% python3 -q
>>> import numpy as np
>>> import numpy.linalg as la
>>> np.set_printoptions(precision=1, suppress=True, linewidth=100)
>>> K = np.load("a.npy")
>>> print(K)
[[  4   0  12   2   5  -7]
 [  0   0  16  -6   4  -2]
 [ 12  16  -6  -3   5  14]
 [  2  -6  -3 -18 -13  10]
 [  5   4   5 -13  -6  -8]
 [ -7  -2  14  10  -8  -6]]
>>> evals, V = la.eigh(K)
>>> x = np.array([-2, -3, 2, 3, -1, 0])
>>> print((np.sign(V[:, -1].round(6)) == np.sign(V[0, -1].round(6))).astype(int))
[1 1 1 0 1 0]
>>> print(x @ K @ x)
-314
>>> cov = K.T @ K
>>> print(cov)
[[ 238  214 -103 -199   80  162]
 [ 214  312  -86  -12  150  144]
 [-103  -86  666   75   -9 -354]
 [-199  -12   75  642  203 -180]
 [  80  150   -9  203  335   -7]
 [ 162  144 -354 -180   -7  449]]
>>> u, g = K[3], K[1]
>>> print(u @ u)
642
>>> print(u @ g)
-12
>>> p = (u @ g) / (u @ u) * u
>>> print(la.matrix_rank(np.outer(u, g)))
1
>>> print(p.round(1) + 0)
[ 0.   0.1  0.1  0.3  0.2 -0.2]
>>> print(round(la.norm(u + g) ** 2 + la.norm(u - g) ** 2, 1))
1908.0
>>> t = np.deg2rad(30)
>>> data = np.eye(3)
>>> data[np.ix_([2, 0], [2, 0])] = [[np.cos(t), -np.sin(t)], [np.sin(t), np.cos(t)]]
>>> print(data)
[[ 0.9  0.   0.5]
 [ 0.   1.   0. ]
 [-0.5  0.   0.9]]
>>> other = la.inv(data)
>>> print(np.round(data @ other, 1) + 0)
[[1. 0. 0.]
 [0. 1. 0.]
 [0. 0. 1.]]
>>> print(np.round(la.det(data) * la.det(other), 1))
1.0
>>> print(other)
[[ 0.9  0.  -0.5]
 [ 0.   1.   0. ]
 [ 0.5  0.   0.9]]
>>> print(la.inv(other))
[[ 0.9  0.   0.5]
 [ 0.   1.   0. ]
 [-0.5  0.   0.9]]
>>> other = np.array([[2, 2, 0], [2, 1, 3]])
>>> W2 = np.kron(other, data)
>>> print(la.matrix_rank(W2))
6
>>> print(round(la.norm(W2, 2), 1), np.round(la.norm(other, 2) * la.norm(data, 2), 1))
4.2 4.2
>>> print(W2.shape)
(6, 9)
>>> rng = np.random.default_rng(9)
>>> labels = rng.permutation(3)
>>> print(labels)
[2 0 1]
>>> other = data[labels][:, labels]
>>> print(round(np.trace(other), 1))
2.7
>>> print(other)
[[ 0.9 -0.5  0. ]
 [ 0.5  0.9  0. ]
 [ 0.   0.   1. ]]
>>> print(np.diag(other))
[0.9 0.9 1. ]
>>> feats = np.array([[0, 0, 0, 0],
...     [5, 2, 0, 1],
...     [0, 0, 0, 0],
...     [10, 4, 0, 2],
...     [5, 2, 0, 1],
...     [10, 4, 0, 2],
...     [10, 4, 0, 2],
...     [5, 2, 0, 1]])
>>> left, sv, Vh = la.svd(feats)
>>> V = Vh[:(sv > 1e-8).sum()]
>>> x = feats[6] + 5 * feats[3] + rng.integers(2) * np.eye(4)[3]
>>> print(x)
[60. 24.  0. 13.]
>>> print(np.allclose(V.T @ V @ x, x))
False
>>> print(np.round(la.norm(x - V.T @ V @ x), 1))
1.0
>>> print(la.matrix_rank(np.vstack([feats, x])))
2
>>> t = np.radians(60)
>>> r_ = np.eye(4)
>>> r_[0, 0] = r_[2, 2] = np.cos(t)
>>> r_[0, 2], r_[2, 0] = -np.sin(t), np.sin(t)
>>> print(r_)
[[ 0.5  0.  -0.9  0. ]
 [ 0.   1.   0.   0. ]
 [ 0.9  0.   0.5  0. ]
 [ 0.   0.   0.   1. ]]
>>> other = feats @ r_.T
>>> print(other)
[[0.  0.  0.  0. ]
 [2.5 2.  4.3 1. ]
 [0.  0.  0.  0. ]
 [5.  4.  8.7 2. ]
 [2.5 2.  4.3 1. ]
 [5.  4.  8.7 2. ]
 [5.  4.  8.7 2. ]
 [2.5 2.  4.3 1. ]]
>>> print(np.abs(other - feats).max(axis=0))
[5.  0.  8.7 0. ]
>>> print(np.allclose(feats @ feats.T, other @ other.T))
True
>>> print(np.round(la.svd(feats, compute_uv=False), 1) + 0, np.round(la.svd(other, compute_uv=False), 1) + 0)
[21.2  0.   0.   0. ] [21.2  0.   0.   0. ]
>>> W1 = np.array([[-2, -5], [-6, 1], [9, -3], [6, -3]])
>>> c = np.array([0, 3])
>>> hid = np.maximum(feats @ W1 + c, 0)
>>> print((hid > 0).astype(int))
[[0 1]
 [0 0]
 [0 1]
 [0 0]
 [0 0]
 [0 0]
 [0 0]
 [0 0]]
>>> print(la.matrix_rank(hid))
1
>>> print((hid > 0).mean(axis=0))
[0.  0.2]
>>> W2 = np.array([[4, 0, 2], [4, 1, 5]])
>>> print(W1 @ W2)
[[-28  -5 -29]
 [-20   1  -7]
 [ 24  -3   3]
 [ 12  -3  -3]]
>>> print((hid @ W2).round(6).argmax(axis=1))
[2 0 2 0 0 0 0 0]
>>> other = np.array([[-2, -1, 0], [1, -1, -1], [4, 0, -1]])
>>> X = np.tril(other)
>>> print(X)
[[-2  0  0]
 [ 1 -1  0]
 [ 4  0 -1]]
>>> x = np.array([0, 1, 0])
>>> h1 = np.maximum(X @ x, 0)
>>> print(X.T @ h1)
[0 0 0]
>>> print(np.maximum(X @ x, 0) - np.maximum(-X @ x, 0))
[ 0 -1  0]
>>> print(np.maximum(X @ (3 * x), 0))
[0 0 0]
>>> u = np.array([2, 0])
>>> print(np.array([np.convolve(row, u, "same") for row in X]))
[[-4  0  0]
 [ 2 -2  0]
 [ 8  0 -2]]
>>> print(np.polyval(u, X[2]))
[ 8  0 -2]
>>> print(np.cross(X[2, :3], X[1, :3]))
[-1 -1 -4]
>>> print(np.correlate(X[2], X[1], "full"))
[ 0 -4  4  1 -1]
>>> print(np.all(la.eigvalsh(K) > 0))
False
>>> E = np.diag(20 * np.array([-8, 1, -2])) + np.array([[2, 2, 2], [1, 2, 3], [3, 1, 0]])
>>> print(E)
[[-158    2    2]
 [   1   22    3]
 [   3    1  -40]]
>>> hat = np.triu(np.array([[3, 7, -5], [4, 0, 6], [-8, -5, -2]]), 1) + np.eye(3)
>>> other = hat @ E @ la.inv(hat)
>>> print(la.matrix_rank(other))
3
>>> print(other)
[[ -166.  1313. -8485.]
 [   19.  -105.   488.]
 [    3.   -20.    95.]]
>>> print(hat @ E - E @ hat)
[[  -8. 1255. -581.]
 [  18.   -1. -367.]
 [   0.  -21.    9.]]
>>> u = np.array([5, 2, 4])
>>> print(np.convolve(E[0], u))
[-790 -306 -618   12    8]
>>> print(np.polyval(u, E[0]))
[124508     28     28]
>>> other = np.array([[-4, 0], [-5, -1]])
>>> W2 = np.kron(other, E)
>>> print(la.matrix_rank(W2))
6
>>> print(round(la.norm(W2, 2), 1), round(la.norm(other, 2) * la.norm(E, 2), 1))
1019.7 1019.7
>>> print(W2.shape)
(6, 6)
>>> W2 = 3 * np.array([[1.8, -0.9, -0.4, -1.9, 1.7, 0.1, -1.7, 1.1, -0.2],
...     [-0.2, -0.7, 1.1, -0.3, 0.2, -0.8, 0.9, -0.3, -1.5]])
>>> labels = rng.integers(0, 2, 12)
>>> mat = W2[labels] + rng.normal(size=(12, 9))
>>> print(mat.round(1) + 0)
[[ 5.  -3.6 -3.2 -4.3  5.1  2.8 -4.3  3.6 -1.3]
 [ 6.8 -3.2  0.4 -6.1  5.3 -1.2 -2.8  3.2 -1. ]
 [ 0.2 -3.   4.1 -2.1  1.1 -3.4  0.9 -1.5 -6. ]
 [ 0.  -2.1  3.8 -0.8  0.2 -2.4  3.8 -1.1 -5.3]
 [-1.6 -2.3  2.6  1.  -0.6 -3.5  2.4 -0.2 -4.8]
 [-1.6 -2.9  2.9  0.1 -0.4 -2.5  2.1 -0.6 -4.1]
 [-2.1  0.3  3.5 -1.4 -0.3 -2.7  2.7 -0.3 -4.5]
 [-0.1 -3.7  2.5 -1.9  0.8 -1.9  1.2 -1.1 -3.8]
 [ 0.3 -3.2  3.9 -0.6  0.2 -0.4  1.6 -1.2 -4. ]
 [-0.4 -2.3  4.7  0.5  1.5 -1.4  2.6 -2.1 -2.3]
 [-1.6  0.1  3.2 -0.7  0.4 -1.4  2.2  0.9 -4. ]
 [-0.4 -2.7  3.6 -0.9  2.5 -1.5  1.1  0.6 -6.9]]
>>> other = mat + rng.integers(-2, 3, (12, 2)) @ rng.integers(-2, 3, (2, 9))
>>> print(other.round(1) + 0)
[[  7.   -3.6  -5.2  -2.3   7.1   4.8  -8.3   3.6  -5.3]
 [  8.8  -4.2   0.4  -4.1   3.3  -1.2  -1.8   1.2   1. ]
 [  4.2  -4.    2.1   1.9   1.1  -1.4  -2.1  -3.5  -8. ]
 [  0.   -3.1   5.8  -0.8  -3.8  -4.4   8.8  -3.1   0.7]
 [ -1.6  -1.3   0.6   1.    3.4  -1.5  -2.6   1.8 -10.8]
 [  2.4  -4.9   2.9   4.1  -4.4  -2.5   4.1  -4.6  -0.1]
 [ -4.1   1.3   3.5  -3.4   1.7  -2.7   1.7   1.7  -6.5]
 [ -2.1  -1.7   0.5  -3.9   6.8   0.1  -4.8   2.9 -11.8]
 [  1.3  -3.2   2.9   0.4   1.2   0.6  -0.4  -1.2  -6. ]
 [ -2.4  -0.3   2.7  -1.5   7.5   0.6  -3.4   1.9 -10.3]
 [ -0.6  -0.9   4.2   0.3  -2.6  -2.4   5.2  -1.1   0. ]
 [  3.6  -4.7   3.6   3.1  -1.5  -1.5   3.1  -3.4  -2.9]]
>>> print(la.matrix_rank(other - mat, tol=1e-8))
2
>>> print(np.abs(other - mat).sum(axis=1))
[18. 12. 20. 22. 22. 24. 12. 34.  9. 34. 17. 24.]
>>> def softmax(z):
...     e = np.exp(z - z.max(axis=-1, keepdims=True))
...     return e / e.sum(axis=-1, keepdims=True)
... 
>>> print(softmax(other).sum(axis=1))
[1. 1. 1. 1. 1. 1. 1. 1. 1. 1. 1. 1.]
>>> scores = other @ other.T / np.sqrt(9)
>>> print(np.round(softmax(scores + np.triu(np.full(scores.shape, -np.inf), 1)), 1) + 0)
[[1.  0.  0.  0.  0.  0.  0.  0.  0.  0.  0.  0. ]
 [0.  1.  0.  0.  0.  0.  0.  0.  0.  0.  0.  0. ]
 [0.  0.  1.  0.  0.  0.  0.  0.  0.  0.  0.  0. ]
 [0.  0.  0.  1.  0.  0.  0.  0.  0.  0.  0.  0. ]
 [0.  0.  0.  0.  1.  0.  0.  0.  0.  0.  0.  0. ]
 [0.  0.  0.  0.  0.  1.  0.  0.  0.  0.  0.  0. ]
 [0.  0.  0.  0.  0.  0.  1.  0.  0.  0.  0.  0. ]
 [0.  0.  0.  0.  0.  0.  0.  1.  0.  0.  0.  0. ]
 [0.  0.  0.4 0.  0.  0.  0.  0.6 0.  0.  0.  0. ]
 [0.  0.  0.  0.  0.  0.  0.  1.  0.  0.  0.  0. ]
 [0.  0.  0.  1.  0.  0.  0.  0.  0.  0.  0.  0. ]
 [0.  0.  0.  0.  0.  0.7 0.  0.  0.  0.  0.  0.3]]
>>> print(softmax(scores).round(6).argmax(axis=1))
[0 1 2 3 7 5 7 7 7 7 3 5]
